>>> import numpy as np
>>> import numpy.linalg as la
>>> np.set_printoptions(precision=2, suppress=True, linewidth=160, floatmode="fixed")
>>> def tidy(a):
...     return np.round(a, 2) + 0
... 
>>> sigma = 10 * 0.2 ** np.arange(3)
>>> rng = np.random.default_rng(9698)
>>> E = rng.normal(size=(10, 3)) * rng.permutation(sigma)
>>> tidy(E)
array([[  1.60,   2.56,  -0.17],
       [  0.95,   8.90,  -0.35],
       [  0.68,  -4.42,   0.10],
       [  1.20,   4.04,   0.28],
       [ -0.37,  10.78,   0.09],
       [ -3.69,   9.72,  -0.21],
       [ -4.71,  15.86,   0.44],
       [ -3.16, -16.19,  -0.31],
       [ -1.04,   3.31,  -0.18],
       [  0.05,   6.31,  -0.13]])
>>> # column 1 dominates
>>> B = np.c_[E[:, :1] @ np.array([[-1]]), np.array([-7, 4, 3, -4, -2, -6, 3, 0, -5, -1])]
>>> tidy(B)
array([[-1.60, -7.00],
       [-0.95,  4.00],
       [-0.68,  3.00],
       [-1.20, -4.00],
       [ 0.37, -2.00],
       [ 3.69, -6.00],
       [ 4.71,  3.00],
       [ 3.16,  0.00],
       [ 1.04, -5.00],
       [-0.05, -1.00]])
>>> la.matrix_rank(np.c_[E, B])
np.int64(4)
>>> la.matrix_rank(B)
np.int64(2)
>>> C2 = np.cov(E, rowvar=False)
>>> print(tidy(np.corrcoef(E[:, 0], E[:, 1])[0, 1]))
-0.1
>>> print(tidy(C2))
[[ 5.01 -1.93 -0.08]
 [-1.93 81.07  0.95]
 [-0.08  0.95  0.07]]
>>> np.argwhere(np.triu(np.abs(np.corrcoef(E.T)) > 0.8, 1))
array([], shape=(0, 2), dtype=int64)
>>> f, v = E[7], E[4]
>>> print(tidy(f @ v))
-173.34
>>> tidy(f @ f)
np.float64(272.23)
>>> pr = (f @ v) / (f @ f) * f
>>> tidy(np.outer(f, v))
array([[   1.18,  -34.06,   -0.30],
       [   6.06, -174.49,   -1.53],
       [   0.12,   -3.39,   -0.03]])
>>> tidy(v - pr)
array([-2.39,  0.47, -0.11])
>>> Ac = (E - E.mean(axis=0)) / E.std(axis=0)
>>> tidy(Ac.std(axis=0))
array([1.00, 1.00, 1.00])
>>> b = la.lstsq(np.delete(Ac, 0, axis=1), Ac[:, 0])[0]
>>> tidy(b)
array([-0.05, -0.12])
>>> np.abs(b).argmax()
np.int64(1)
>>> sigma = 10 * 0.5 ** np.arange(4)
>>> A = rng.normal(size=(24, 4)) * rng.permutation(sigma)
>>> tidy(A)
array([[-10.01,   0.16,  -0.51,  -0.33],
       [ 12.08,   1.99,  -7.45,  -4.51],
       [ -3.94,   0.36,  -1.40,  -0.26],
       [  2.29,   0.52,  -4.37,  -2.39],
       [ 28.23,  -3.13,  -1.29,   1.31],
       [  2.00,  -0.27,  -0.89,   0.05],
       [-10.67,   0.65,  10.93,  -0.16],
       [  1.26,   0.42,  -5.91,  -2.44],
       [  1.85,  -2.24,  -3.09,   0.40],
       [ -8.45,  -0.46,   6.67,   1.22],
       [-17.31,   0.13,  -7.96,  -0.75],
       [ -6.02,  -1.61,  -6.41,  -9.12],
       [ -8.87,   1.43,   4.10,  -1.52],
       [  1.86,  -0.22,  -5.46,   0.43],
       [  7.24,  -1.22,   2.46,  -3.13],
       [ -8.78,  -0.45,   0.02,   0.29],
       [ -4.03,  -2.11,  -6.58,   0.47],
       [ -0.47,  -1.50,   5.01,  -0.04],
       [  0.88,  -1.65,  13.30,   6.30],
       [-11.04,  -1.77,   5.34,  -1.69],
       [ -2.95,   0.29,  -4.18,  -0.36],
       [-17.77,   0.61,   7.39,   0.50],
       [-11.99,   2.19,   4.62,   4.54],
       [ -2.40,   0.68,  -2.12,  -2.20]])
>>> W2 = A[[3, 9]].astype(float)
>>> for _ in range(3):
...     labels = la.norm(A[:, None] - W2, axis=-1).argmin(axis=1)
...     W2 = np.array([A[labels == j].mean(axis=0) for j in range(2)])
... 
>>> labels
array([1, 0, 0, 0, 0, 0, 1, 0, 0, 1, 1, 0, 1, 0, 0, 1, 0, 1, 1, 1, 0, 1, 1, 0])
>>> np.abs(W2[1] - W2[0]).argmax()
np.int64(0)
>>> np.bincount(labels)
array([13, 11])
>>> w1 = np.array([[-9, 9], [8, -9], [-9, -3], [-9, -9]])
>>> b = np.array([-2, 3])
>>> act = np.maximum(A @ w1 + b, 0)
>>> (act > 0).astype(int)
array([[1, 0],
       [1, 1],
       [1, 0],
       [1, 1],
       [0, 1],
       [0, 1],
       [1, 0],
       [1, 1],
       [0, 1],
       [0, 0],
       [1, 0],
       [1, 1],
       [1, 0],
       [1, 1],
       [0, 1],
       [1, 0],
       [1, 1],
       [0, 0],
       [0, 0],
       [1, 0],
       [1, 0],
       [1, 0],
       [1, 0],
       [1, 1]])
>>> tidy((act > 0).mean(axis=0))
array([0.71, 0.46])
>>> W2 = np.array([[-7, -6, 2], [-3, 7, -7]])
>>> (act @ W2).round(6).argmax(axis=1)
array([2, 1, 2, 1, 1, 1, 2, 1, 1, 0, 2, 2, 2, 1, 1, 2, 2, 0, 0, 2, 2, 2, 2, 2])
>>> Q, R = la.qr(A)
>>> print(tidy(Q @ R))
[[-10.01   0.16  -0.51  -0.33]
 [ 12.08   1.99  -7.45  -4.51]
 [ -3.94   0.36  -1.40  -0.26]
 [  2.29   0.52  -4.37  -2.39]
 [ 28.23  -3.13  -1.29   1.31]
 [  2.00  -0.27  -0.89   0.05]
 [-10.67   0.65  10.93  -0.16]
 [  1.26   0.42  -5.91  -2.44]
 [  1.85  -2.24  -3.09   0.40]
 [ -8.45  -0.46   6.67   1.22]
 [-17.31   0.13  -7.96  -0.75]
 [ -6.02  -1.61  -6.41  -9.12]
 [ -8.87   1.43   4.10  -1.52]
 [  1.86  -0.22  -5.46   0.43]
 [  7.24  -1.22   2.46  -3.13]
 [ -8.78  -0.45   0.02   0.29]
 [ -4.03  -2.11  -6.58   0.47]
 [ -0.47  -1.50   5.01  -0.04]
 [  0.88  -1.65  13.30   6.30]
 [-11.04  -1.77   5.34  -1.69]
 [ -2.95   0.29  -4.18  -0.36]
 [-17.77   0.61   7.39   0.50]
 [-11.99   2.19   4.62   4.54]
 [ -2.40   0.68  -2.12  -2.20]]
>>> tidy(Q)
array([[-0.20,  0.04, -0.08,  0.02],
       [ 0.25, -0.39, -0.16, -0.26],
       [-0.08, -0.03, -0.07,  0.02],
       [ 0.05, -0.09, -0.14, -0.11],
       [ 0.57,  0.31,  0.07,  0.07],
       [ 0.04,  0.03, -0.02,  0.02],
       [-0.22, -0.03,  0.34, -0.24],
       [ 0.03, -0.07, -0.20, -0.07],
       [ 0.04,  0.34, -0.14,  0.12],
       [-0.17,  0.12,  0.18, -0.02],
       [-0.35,  0.09, -0.39,  0.19],
       [-0.12,  0.29, -0.30, -0.58],
       [-0.18, -0.17,  0.12, -0.21],
       [ 0.04,  0.02, -0.19,  0.16],
       [ 0.15,  0.15,  0.11, -0.34],
       [-0.18,  0.12, -0.06,  0.06],
       [-0.08,  0.35, -0.30,  0.23],
       [-0.01,  0.24,  0.15, -0.11],
       [ 0.02,  0.25,  0.46,  0.23],
       [-0.22,  0.35,  0.10, -0.21],
       [-0.06, -0.03, -0.17,  0.08],
       [-0.36,  0.01,  0.17, -0.07],
       [-0.24, -0.27,  0.13,  0.30],
       [-0.05, -0.09, -0.08, -0.13]])
>>> print(Q.shape, R.shape)
(24, 4) (4, 4)
>>> W2 = Q[[8, 14]].astype(float)
>>> for _ in range(5):
...     labels = la.norm(Q[:, None] - W2, axis=-1).argmin(axis=1)
...     W2 = np.array([Q[labels == j].mean(axis=0) for j in range(2)])
... 
>>> print(labels)
[0 1 0 1 0 0 1 0 0 1 0 1 1 0 1 0 0 1 0 1 0 1 0 1]
>>> print(np.abs(W2[1] - W2[0]).argmax())
3
>>> np.bincount(labels)
array([13, 11])
>>> tidy(W2)
array([[-0.04,  0.09, -0.07,  0.11],
       [-0.08,  0.03,  0.05, -0.21]])
>>> Ac = A - A.mean(axis=0)
>>> left, sigma, vt = la.svd(Ac, full_matrices=False)
>>> tidy(sigma)
array([48.21, 28.27, 11.16,  5.97])
>>> tidy(Ac.mean(axis=0))
array([0.00, 0.00, 0.00, 0.00])
>>> tidy(sigma ** 2 / (sigma ** 2).sum())
array([0.71, 0.24, 0.04, 0.01])
>>> tidy(vt[0] * np.sign(vt[0, np.abs(vt[0]).argmax()]))
array([ 0.97, -0.05, -0.23, -0.04])
>>> la.matrix_rank(Ac)
np.int64(4)
>>> tidy(np.abs(vt[-1]))
array([0.06, 1.00, 0.03, 0.01])
>>> (np.sign(left[:, 0]) == np.sign(left[0, 0])).astype(int)
array([1, 0, 1, 0, 0, 0, 1, 0, 0, 1, 1, 1, 1, 0, 0, 1, 0, 0, 0, 1, 0, 1, 1, 0])
>>> feats = np.array([[0, 0, 1, 0, 0],
...     [0, 0, 0, 0, 1],
...     [1, 0, 0, 0, 1],
...     [0, 0, 0, 0, 1],
...     [0, 1, 1, 1, 0]])
>>> # rows 1 and 3 are equal
>>> tidy(np.trace(la.pinv(feats) @ feats))
np.float64(4.0)
>>> tidy(feats @ la.pinv(feats) @ feats)
array([[0.00, 0.00, 1.00, 0.00, 0.00],
       [0.00, 0.00, 0.00, 0.00, 1.00],
       [1.00, 0.00, 0.00, 0.00, 1.00],
       [0.00, 0.00, 0.00, 0.00, 1.00],
       [0.00, 1.00, 1.00, 1.00, 0.00]])
>>> np.allclose(feats[:-1].T @ la.lstsq(feats[:-1].T, feats[-1])[0], feats[-1])
False
>>> feats @ feats
array([[1, 0, 0, 0, 1],
       [0, 1, 1, 1, 0],
       [0, 1, 2, 1, 0],
       [0, 1, 1, 1, 0],
       [1, 0, 0, 0, 3]])
>>> np.trace(feats @ feats @ feats) // 6
np.int64(0)
>>> np.argwhere(np.triu(feats))
array([[0, 2],
       [1, 4],
       [2, 4],
       [3, 4]])
>>> Lm = np.diag(feats.sum(axis=1)) - feats
>>> print((la.eigvalsh(Lm) < 1e-8).sum())
1
>>> Lm
array([[ 1,  0, -1,  0,  0],
       [ 0,  1,  0,  0, -1],
       [-1,  0,  2,  0, -1],
       [ 0,  0,  0,  1, -1],
       [ 0, -1, -1, -1,  3]])
>>> la.matrix_rank(Lm)
np.int64(4)
>>> tidy(la.det(Lm[::-1]))
np.float64(0.0)
>>> np.einsum("ij,ji->", Lm, Lm)
np.int64(24)
>>> print(tidy(la.eigvals(Lm).sum().real))
8.0
>>> tidy(la.eigvals(Lm))
array([4.17, 2.31, 0.00, 0.52, 1.00])
>>> tidy(la.det(Lm.T))
np.float64(0.0)
>>> np.einsum("ii->", Lm)
np.int64(8)
>>> C2 = np.cov(A, rowvar=False)
>>> tidy(la.eigvalsh(C2)[::-1])
array([101.06,  34.76,   5.41,   1.55])
>>> np.argwhere(np.triu(np.abs(np.corrcoef(A.T)) > 0.8, 1))
array([], shape=(0, 2), dtype=int64)
>>> print(tidy(np.corrcoef(A[:, 3], A[:, 1])[0, 1]))
-0.05
>>> print(C2.shape)
(4, 4)
>>> tidy(np.median(A, axis=0))
array([-3.45, -0.04, -1.09, -0.21])
>>> B = A / la.norm(A, axis=1)
Traceback (most recent call last):
  File "<python-input-86>", line 1, in <module>
    B = A / la.norm(A, axis=1)
        ~~^~~~~~~~~~~~~~~~~~~~
ValueError: operands could not be broadcast together with shapes (24,4) (24,) 
>>> B = A / la.norm(A, axis=1, keepdims=True)
>>> C2 = B @ B.T
>>> print(tidy(C2[7]))
[-0.13  0.73  0.15  0.97  0.21  0.52 -0.78  1.00  0.67 -0.75  0.22  0.62 -0.48  0.89  0.03 -0.21  0.61 -0.90 -0.97 -0.52  0.65 -0.53 -0.58  0.59]
>>> tidy(np.degrees(np.arccos(np.clip(C2[7, 13], -1, 1))))
np.float64(27.66)
>>> print(np.argwhere(np.triu(np.abs(C2) > 0.95, 1)))
[[ 0  2]
 [ 0  4]
 [ 0 15]
 [ 1  9]
 [ 2 10]
 [ 3  7]
 [ 4 15]
 [ 5 12]
 [ 5 19]
 [ 5 21]
 [ 6  9]
 [ 7 18]
 [ 9 21]
 [12 19]
 [12 21]
 [19 21]]
>>> tidy(la.norm(B, axis=1))
array([1.00, 1.00, 1.00, 1.00, 1.00, 1.00, 1.00, 1.00, 1.00, 1.00, 1.00, 1.00, 1.00, 1.00, 1.00, 1.00, 1.00, 1.00, 1.00, 1.00, 1.00, 1.00, 1.00, 1.00])
>>> arr = np.load("x.npy")
>>> arr
array([[ -1.66,  -2.07,   2.73],
       [ -1.21,  -1.28,   1.38],
       [ -0.84,  -0.60,   0.27],
       [ -0.61,  -0.17,  -0.40],
       [ -0.09,   0.82,  -1.80],
       [  0.09,   1.18,  -2.14],
       [  0.12,   1.23,  -2.15],
       [  0.11,   1.07,  -1.51],
       [  0.05,   0.73,  -0.91],
       [  0.02,   0.42,  -0.48],
       [  0.02,  -0.39,   0.34],
       [  0.24,  -1.33,   0.69],
       [  1.60,  -2.81,  -1.22],
       [  1.71,  -2.87,  -1.42],
       [  2.27,  -3.10,  -2.55],
       [  4.93,  -3.41,  -8.48],
       [  6.71,  -3.26, -12.74]])
>>> labels = arr[:, 2] > np.median(arr[:, 2])
>>> f = arr[labels].mean(axis=0) - arr[~labels].mean(axis=0)
>>> print(tidy((((arr - arr.mean(axis=0)) @ f > 0) == labels).mean()))
0.76
>>> data = np.load("m.npy")
>>> print(data)
[[ 0  0  2]
 [ 1  0  0]
 [ 0 -2  0]]
>>> Ac = E - E.mean(axis=0)
>>> left, sigma, vt = la.svd(Ac, full_matrices=False)
>>> print(np.searchsorted(np.cumsum(sigma ** 2) / (sigma ** 2).sum(), 0.9) + 1)
1
>>> (np.sign(left[:, 0]) == np.sign(left[0, 0])).astype(int)
array([1, 0, 1, 1, 0, 0, 0, 1, 1, 0])
>>> tidy((sigma ** 2).sum() ** 2 / (sigma ** 4).sum())
np.float64(1.12)
>>> np.abs(left[:, 0]).argmax()
np.int64(7)
>>> tidy(Ac.mean(axis=0))
array([0.00, 0.00, 0.00])
>>> tidy(vt[0] * np.sign(vt[0, np.abs(vt[0]).argmax()]))
array([-0.03,  1.00,  0.01])
>>> labels = rng.permutation(4)
>>> B = A[:, labels] * rng.choice([-1, 1], 4)
>>> print(tidy(B))
[[  0.51  10.01   0.33  -0.16]
 [  7.45 -12.08   4.51  -1.99]
 [  1.40   3.94   0.26  -0.36]
 [  4.37  -2.29   2.39  -0.52]
 [  1.29 -28.23  -1.31   3.13]
 [  0.89  -2.00  -0.05   0.27]
 [-10.93  10.67   0.16  -0.65]
 [  5.91  -1.26   2.44  -0.42]
 [  3.09  -1.85  -0.40   2.24]
 [ -6.67   8.45  -1.22   0.46]
 [  7.96  17.31   0.75  -0.13]
 [  6.41   6.02   9.12   1.61]
 [ -4.10   8.87   1.52  -1.43]
 [  5.46  -1.86  -0.43   0.22]
 [ -2.46  -7.24   3.13   1.22]
 [ -0.02   8.78  -0.29   0.45]
 [  6.58   4.03  -0.47   2.11]
 [ -5.01   0.47   0.04   1.50]
 [-13.30  -0.88  -6.30   1.65]
 [ -5.34  11.04   1.69   1.77]
 [  4.18   2.95   0.36  -0.29]
 [ -7.39  17.77  -0.50  -0.61]
 [ -4.62  11.99  -4.54  -2.19]
 [  2.12   2.40   2.20  -0.68]]
>>> left, _, vt = la.svd(A.T @ B)
>>> labels
array([2, 0, 3, 1])
